In [1]: import numpy as np

In [2]: np.set_printoptions(precision=2, suppress=True, linewidth=200, sign=" ")

In [3]: u = np.array([1, 2, -2, 0, -2, -2]) + 0.5

In [4]: arr = np.eye(6) - 2 * np.outer(u, u) / (u @ u)

In [5]: arr
Out[5]: 
array([[ 0.71, -0.48,  0.29, -0.1 ,  0.29,  0.29],
       [-0.48,  0.19,  0.48, -0.16,  0.48,  0.48],
       [ 0.29,  0.48,  0.71,  0.1 , -0.29, -0.29],
       [-0.1 , -0.16,  0.1 ,  0.97,  0.1 ,  0.1 ],
       [ 0.29,  0.48, -0.29,  0.1 ,  0.71, -0.29],
       [ 0.29,  0.48, -0.29,  0.1 , -0.29,  0.71]])

In [6]: vec = np.array([0, 2, 8, 9, 0, 2])

In [7]: print(np.round(arr.T @ (arr @ vec), 2) + 0)
[ 0.  2.  8.  9.  0.  2.]

In [8]: round(float(np.linalg.det(arr)), 2)
Out[8]: -1.0

In [9]: [p for p in range(1, 25) if np.allclose(np.linalg.matrix_power(arr, p), np.eye(6))]
Out[9]: [2, 4, 6, 8, 10, 12, 14, 16, 18, 20, 22, 24]

In [10]: np.round(np.linalg.norm(vec), 2), np.round(np.linalg.norm(arr @ vec), 2)
Out[10]: (np.float64(12.37), np.float64(12.37))

In [11]: Y = np.linalg.invert(arr)
AttributeError: module 'numpy.linalg' has no attribute 'invert'


In [12]: Y = np.linalg.inv(arr)

In [13]: (np.abs(Y) > 1e-9).astype(int)
Out[13]: 
array([[ 1,  1,  1,  1,  1,  1],
       [ 1,  1,  1,  1,  1,  1],
       [ 1,  1,  1,  1,  1,  1],
       [ 1,  1,  1,  1,  1,  1],
       [ 1,  1,  1,  1,  1,  1],
       [ 1,  1,  1,  1,  1,  1]])

In [14]: print(Y)
[[ 0.71 -0.48  0.29 -0.1   0.29  0.29]
 [-0.48  0.19  0.48 -0.16  0.48  0.48]
 [ 0.29  0.48  0.71  0.1  -0.29 -0.29]
 [-0.1  -0.16  0.1   0.97  0.1   0.1 ]
 [ 0.29  0.48 -0.29  0.1   0.71 -0.29]
 [ 0.29  0.48 -0.29  0.1  -0.29  0.71]]

In [15]: rng = np.random.default_rng(7260)

In [16]: z = rng.permutation(6)

In [17]: print(z)
[ 4  0  3  2  5  1]

In [18]: Y = arr[z][:, z]

In [19]: round(float(np.linalg.det(Y)), 2), round(float(np.linalg.det(arr[z])), 2)
Out[19]: (-1.0, -1.0)

In [20]: print(np.allclose(Y, arr))
False

In [21]: print(np.sort(np.abs(np.linalg.eigvals(Y))))
[ 1.  1.  1.  1.  1.  1.]

In [22]: feats = np.cumsum(np.array([[3, 1, 1, 1, 0],
    ...:     [2, 2, 0, 0, 3],
    ...:     [1, 3, 0, 2, 0],
    ...:     [3, 2, 0, 2, 1],
    ...:     [2, 3, 2, 0, 0],
    ...:     [2, 2, 2, 1, 3],
    ...:     [3, 2, 2, 1, 3],
    ...:     [0, 2, 0, 1, 2],
    ...:     [2, 2, 0, 1, 1],
    ...:     [2, 3, 3, 0, 1],
    ...:     [3, 2, 0, 0, 2],
    ...:     [0, 0, 0, 3, 2],
    ...:     [3, 1, 1, 0, 2],
    ...:     [3, 3, 2, 1, 3],
    ...:     [1, 2, 0, 2, 0],
    ...:     [2, 2, 2, 2, 3],
    ...:     [0, 3, 1, 1, 1],
    ...:     [2, 1, 0, 3, 2],
    ...:     [2, 2, 3, 3, 0]]), axis=0)

In [23]: feats
Out[23]: 
array([[  3,   1,   1,   1,   0],
       [  5,   3,   1,   1,   3],
       [  6,   6,   1,   3,   3],
       [  9,   8,   1,   5,   4],
       [ 11,  11,   3,   5,   4],
       [ 13,  13,   5,   6,   7],
       [ 16,  15,   7,   7,  10],
       [ 16,  17,   7,   8,  12],
       [ 18,  19,   7,   9,  13],
       [ 20,  22,  10,   9,  14],
       [ 23,  24,  10,   9,  16],
       [ 23,  24,  10,  12,  18],
       [ 26,  25,  11,  12,  20],
       [ 29,  28,  13,  13,  23],
       [ 30,  30,  13,  15,  23],
       [ 32,  32,  15,  17,  26],
       [ 32,  35,  16,  18,  27],
       [ 34,  36,  16,  21,  29],
       [ 36,  38,  19,  24,  29]])

In [24]: D = np.linalg.norm(feats[:, None] - feats[None], axis=-1)

In [25]: D.mean(axis=1).argmax()
Out[25]: np.int64(18)

In [26]: np.flatnonzero(D[6] < D.mean() / 2)
Out[26]: array([ 4,  5,  6,  7,  8,  9])

In [27]: (D + 1e9 * np.eye(19)).round(6).argmin(axis=1)
Out[27]: array([  1,   2,   1,   4,   3,   4,   7,   6,   7,  10,  11,  10,  11,  14,  13,  16,  15,  16,  17])

In [28]: D[:5, :5]
Out[28]: 
array([[  0.  ,   4.12,   6.86,  10.82,  14.14],
       [  4.12,   0.  ,   3.74,   7.62,  11.  ],
       [  6.86,   3.74,   0.  ,   4.24,   7.68],
       [ 10.82,   7.62,   4.24,   0.  ,   4.12],
       [ 14.14,  11.  ,   7.68,   4.12,   0.  ]])

In [29]: vec = np.array([2, -4, -6, 3, 6])

In [30]: h1 = np.maximum(feats @ vec, 0)

In [31]: print(feats.T @ h1)
[ 13294  13611   6084   7209  10526]

In [32]: np.maximum(feats @ vec, 0) - np.maximum(-feats @ vec, 0)
Out[32]: array([-1, 13,  9, 19, -1,  4, 11, 18, 23,  3, 13, 34, 42, 45, 45, 53, 44, 65, 52])

In [33]: np.maximum(feats @ (3 * vec), 0)
Out[33]: array([   0,   39,   27,   57,    0,   12,   33,   54,   69,    9,   39,  102,  126,  135,  135,  159,  132,  195,  156])

In [34]: np.tanh(feats @ vec)
Out[34]: array([-0.76,  1.  ,  1.  ,  1.  , -0.76,  1.  ,  1.  ,  1.  ,  1.  ,  1.  ,  1.  ,  1.  ,  1.  ,  1.  ,  1.  ,  1.  ,  1.  ,  1.  ,  1.  ])

In [35]: Y = np.c_[feats[:, :2] @ np.array([[1, 0], [-2, 0]]), np.array([3, 2, -1, -2, 0, 1, 0, 2, -1, 0, -1, 0, 2, 1, 0, 2, 1, 2, -2])]

In [36]: Y
Out[36]: 
array([[  1,   0,   3],
       [ -1,   0,   2],
       [ -6,   0,  -1],
       [ -7,   0,  -2],
       [-11,   0,   0],
       [-13,   0,   1],
       [-14,   0,   0],
       [-18,   0,   2],
       [-20,   0,  -1],
       [-24,   0,   0],
       [-25,   0,  -1],
       [-25,   0,   0],
       [-24,   0,   2],
       [-27,   0,   1],
       [-30,   0,   0],
       [-32,   0,   2],
       [-38,   0,   1],
       [-38,   0,   2],
       [-40,   0,  -2]])

In [37]: np.round(np.linalg.norm(Y - feats @ np.linalg.lstsq(feats, Y)[0], axis=0), 2) + 0
Out[37]: array([ 0.  ,  0.  ,  5.37])

In [38]: np.round(np.linalg.lstsq(feats, Y[:, 0])[0], 2) + 0
Out[38]: array([ 1., -2.,  0.,  0.,  0.])

In [39]: np.linalg.norm(np.linalg.qr(feats)[0].T @ Y, axis=0) ** 2 / ((Y ** 2).sum(axis=0) + 1e-12)
Out[39]: array([ 1.  ,  0.  ,  0.33])

In [40]: print(np.allclose(Y[:-1].T @ np.linalg.lstsq(Y[:-1].T, Y[-1])[0], Y[-1]))
True

In [41]: np.linalg.lstsq(Y[:-1].T, Y[-1])[2]
Out[41]: np.int32(2)

In [42]: np.round(Y @ np.linalg.pinv(Y) @ Y, 2) + 0
Out[42]: 
array([[  1.,   0.,   3.],
       [ -1.,   0.,   2.],
       [ -6.,   0.,  -1.],
       [ -7.,   0.,  -2.],
       [-11.,   0.,   0.],
       [-13.,   0.,   1.],
       [-14.,   0.,   0.],
       [-18.,   0.,   2.],
       [-20.,   0.,  -1.],
       [-24.,   0.,   0.],
       [-25.,   0.,  -1.],
       [-25.,   0.,   0.],
       [-24.,   0.,   2.],
       [-27.,   0.,   1.],
       [-30.,   0.,   0.],
       [-32.,   0.,   2.],
       [-38.,   0.,   1.],
       [-38.,   0.,   2.],
       [-40.,   0.,  -2.]])

In [43]: theta = np.radians(43)

In [44]: R = np.eye(6)

In [45]: R[3, 3] = R[2, 2] = np.cos(theta)

In [46]: R[3, 2], R[2, 3] = -np.sin(theta), np.sin(theta)

In [47]: R
Out[47]: 
array([[ 1.  ,  0.  ,  0.  ,  0.  ,  0.  ,  0.  ],
       [ 0.  ,  1.  ,  0.  ,  0.  ,  0.  ,  0.  ],
       [ 0.  ,  0.  ,  0.73,  0.68,  0.  ,  0.  ],
       [ 0.  ,  0.  , -0.68,  0.73,  0.  ,  0.  ],
       [ 0.  ,  0.  ,  0.  ,  0.  ,  1.  ,  0.  ],
       [ 0.  ,  0.  ,  0.  ,  0.  ,  0.  ,  1.  ]])

In [48]: Y = arr @ R.T

In [49]: print(Y)
[[ 0.71 -0.48  0.15 -0.27  0.29  0.29]
 [-0.48  0.19  0.24 -0.45  0.48  0.48]
 [ 0.29  0.48  0.59 -0.41 -0.29 -0.29]
 [-0.1  -0.16  0.73  0.64  0.1   0.1 ]
 [ 0.29  0.48 -0.15  0.27  0.71 -0.29]
 [ 0.29  0.48 -0.15  0.27 -0.29  0.71]]

In [50]: round(float(np.linalg.det(R)), 2), round(np.trace(R), 2)
Out[50]: (1.0, np.float64(5.46))

In [51]: np.linalg.svd(arr, compute_uv=False), np.linalg.svd(Y, compute_uv=False)
Out[51]: (array([ 1.,  1.,  1.,  1.,  1.,  1.]), array([ 1.,  1.,  1.,  1.,  1.,  1.]))

In [52]: print(np.allclose(np.linalg.norm(arr, axis=1), np.linalg.norm(Y, axis=1)))
True
